$ python3 -q
>>> import numpy as np
>>> import numpy.linalg as la
>>> np.set_printoptions(suppress=True, linewidth=200)
>>> def rnd(a):
...     return np.round(a, 2) + 0
... 
>>> feats = np.loadtxt("out0.csv", delimiter=",")
>>> feats
array([[2., 0., 5., 2., 3., 1., 0.],
       [3., 0., 3., 0., 3., 3., 0.],
       [3., 0., 3., 0., 3., 3., 0.],
       [3., 0., 3., 0., 3., 3., 0.],
       [2., 0., 5., 2., 3., 1., 0.],
       [3., 0., 3., 0., 3., 3., 0.],
       [2., 0., 5., 2., 3., 1., 0.],
       [2., 0., 5., 2., 3., 1., 0.],
       [1., 0., 7., 4., 3., 0., 0.],
       [1., 0., 7., 4., 3., 0., 0.],
       [1., 0., 7., 4., 3., 0., 0.],
       [0., 0., 9., 6., 3., 0., 0.],
       [1., 0., 7., 4., 3., 0., 0.],
       [0., 0., 9., 6., 3., 0., 0.],
       [2., 0., 5., 2., 3., 1., 0.],
       [2., 0., 5., 2., 3., 1., 0.],
       [2., 0., 5., 2., 3., 1., 0.],
       [0., 0., 9., 6., 3., 0., 0.],
       [2., 0., 5., 2., 3., 1., 0.],
       [1., 0., 7., 4., 3., 0., 0.],
       [2., 0., 5., 2., 3., 1., 0.],
       [0., 0., 9., 6., 3., 0., 0.],
       [2., 0., 5., 2., 3., 1., 0.],
       [1., 0., 7., 4., 3., 0., 0.],
       [2., 0., 5., 2., 3., 1., 0.],
       [0., 0., 9., 6., 3., 0., 0.],
       [2., 0., 5., 2., 3., 1., 0.],
       [1., 0., 7., 4., 3., 0., 0.],
       [2., 0., 5., 2., 3., 1., 0.],
       [1., 0., 7., 4., 3., 0., 0.],
       [0., 0., 9., 6., 3., 0., 0.],
       [0., 0., 9., 6., 3., 0., 0.]])
>>> U, sigma, Vh = la.svd(feats)
>>> V = Vh[:(sigma > 1e-8).sum()]
>>> rng = np.random.default_rng(9768)
>>> vec = feats[13] + -1 * feats[6] + rng.integers(2) * np.eye(7)[0]
>>> vec
array([-1.,  0.,  4.,  4.,  0., -1.,  0.])
>>> print(np.allclose(V.T @ V @ vec, vec))
False
>>> rnd(V.T @ V)
array([[ 0.54,  0.  ,  0.08, -0.31,  0.38,  0.  ,  0.  ],
       [ 0.  ,  0.  ,  0.  ,  0.  ,  0.  ,  0.  ,  0.  ],
       [ 0.08,  0.  ,  0.65,  0.38,  0.27,  0.  ,  0.  ],
       [-0.31,  0.  ,  0.38,  0.46, -0.08,  0.  ,  0.  ],
       [ 0.38,  0.  ,  0.27, -0.08,  0.35,  0.  ,  0.  ],
       [ 0.  ,  0.  ,  0.  ,  0.  ,  0.  ,  1.  ,  0.  ],
       [ 0.  ,  0.  ,  0.  ,  0.  ,  0.  ,  0.  ,  0.  ]])
>>> B = feats + rng.integers(-2, 3, (32, 3)) @ rng.integers(-2, 3, (3, 7))
>>> print(B)
[[  2.   0.   4.   3.   6.   4.   2.]
 [  5.   0.   0.  -5.   0.   0.   2.]
 [  0.  -1.  10.   9.   7.   7.  -6.]
 [  5.  -1.   3.  -4.  -2.  -2.  -2.]
 [  2.  -2.  10.   5.   2.   0.  -6.]
 [  6.  -1.   1.  -6.  -2.  -2.   0.]
 [  6.  -4.   7.   0.   1.  -1.  -4.]
 [ -2.   0.  11.  12.   9.   7.  -4.]
 [  2.   0.   7.   0.  -3.  -6.  -2.]
 [  1.   3.  -1.   0.   6.   3.  10.]
 [ -1.   1.   7.   8.   8.   5.   2.]
 [  0.  -2.  13.  10.   5.   2.  -4.]
 [  2.   2.   0.  -1.   4.   1.   8.]
 [  1.  -1.  10.   5.   1.  -2.  -2.]
 [  2.   1.   3.   0.   2.   0.   2.]
 [ -1.   3.   4.   3.   3.   1.   2.]
 [  3.   0.   4.  -1.   0.  -2.   0.]
 [ -2.   0.  13.  10.   3.   0.  -4.]
 [  1.  -2.  12.   7.   2.   0.  -8.]
 [ -1.  -1.  13.  10.   4.   1.  -6.]
 [  1.   2.   3.   0.   1.  -1.   2.]
 [ -1.   1.   8.   7.   5.   2.   2.]
 [  2.   0.   7.   0.  -3.  -5.  -4.]
 [ -1.   3.   3.   4.   6.   3.   6.]
 [  1.  -3.  14.   9.   3.   1. -10.]
 [ -3.   3.   8.   7.   3.   0.   2.]
 [  1.   1.   6.   1.  -1.  -3.  -2.]
 [ -1.   2.   7.   4.   1.  -2.   0.]
 [  3.  -3.  11.   4.   0.  -2.  -8.]
 [  4.   0.   2.  -3.   0.  -3.   4.]
 [  4.  -4.  11.   4.   1.  -2.  -4.]
 [ -3.   4.   5.   6.   5.   2.   6.]]
>>> np.abs(B - feats).sum(axis=1)
array([10., 18., 34., 19., 18., 22., 20., 36., 19., 31., 19., 18., 25., 10.,  9., 10., 11., 14., 25., 23., 13., 10., 20., 21., 30., 10., 14.,  8., 26., 25., 20., 21.])
>>> la.matrix_rank(B - feats, tol=1e-8)
np.int64(3)
>>> X = np.load("layer0.npy")
>>> X
array([[ 0,  2, -1,  2,  3, -4,  3,  0],
       [-2,  0,  1,  3,  0,  0,  1,  1],
       [ 1, -1,  0,  2, -1,  0,  2, -2],
       [-2, -3, -2,  0, -1, -3, -1,  1],
       [-3,  0,  1,  1,  0,  1,  4, -4],
       [ 4,  0,  0,  3, -1,  0,  0, -4],
       [-3, -1, -2,  1, -4,  0,  0,  2],
       [ 0, -1,  2, -1,  4,  4, -2,  0]])
>>> vec = np.array([3, -3, -3, 3, -1, 2, 2, 1])
>>> target = X @ vec
>>> target
array([-2,  3, 15,  3, -3, 18,  9, -6])
>>> rnd(la.solve(X, X[:, 7]))
array([0., 0., 0., 0., 0., 0., 0., 1.])
>>> rnd(la.solve(X, -3 * target))
array([-9.,  9.,  9., -9.,  3., -6., -6., -3.])
>>> print(rnd(la.solve(X, target)))
[ 3. -3. -3.  3. -1.  2.  2.  1.]
>>> def softmax(z):
...     e = np.exp(z - z.max(axis=-1, keepdims=True))
...     return e / e.sum(axis=-1, keepdims=True)
... 
>>> print(rnd(softmax(X[2] + 2)))
[0.13 0.02 0.05 0.36 0.02 0.05 0.36 0.01]
>>> rnd(softmax(X).sum(axis=1))
array([1., 1., 1., 1., 1., 1., 1., 1.])
>>> rnd(softmax(10 * X[2]))
array([0. , 0. , 0. , 0.5, 0. , 0. , 0.5, 0. ])
>>> print(rnd(softmax(X[2])))
[0.13 0.02 0.05 0.36 0.02 0.05 0.36 0.01]
>>> scores = X @ X.T / np.sqrt(8)
>>> softmax(scores).round(6).argmax(axis=1)
array([0, 1, 5, 3, 4, 5, 6, 7])
>>> rnd(softmax(scores)[2] @ X)
array([ 2.33, -0.15,  0.16,  2.51, -0.82,  0.14,  0.99, -3.63])
>>> rnd(softmax(scores + np.triu(np.full(scores.shape, -np.inf), 1)))
array([[1.  , 0.  , 0.  , 0.  , 0.  , 0.  , 0.  , 0.  ],
       [0.06, 0.94, 0.  , 0.  , 0.  , 0.  , 0.  , 0.  ],
       [0.03, 0.02, 0.95, 0.  , 0.  , 0.  , 0.  , 0.  ],
       [0.  , 0.  , 0.  , 1.  , 0.  , 0.  , 0.  , 0.  ],
       [0.  , 0.  , 0.  , 0.  , 1.  , 0.  , 0.  , 0.  ],
       [0.  , 0.  , 0.  , 0.  , 0.  , 1.  , 0.  , 0.  ],
       [0.  , 0.  , 0.  , 0.  , 0.  , 0.  , 1.  , 0.  ],
       [0.  , 0.  , 0.  , 0.  , 0.  , 0.  , 0.  , 1.  ]])
>>> Q, V = la.qr(X[:, :2])[0], la.qr(X[:, 2:])[0]
>>> sigma = la.svd(Q.T @ V, compute_uv=False)
>>> print(rnd(la.norm(Q @ Q.T - V @ V.T, 2)))
1.0
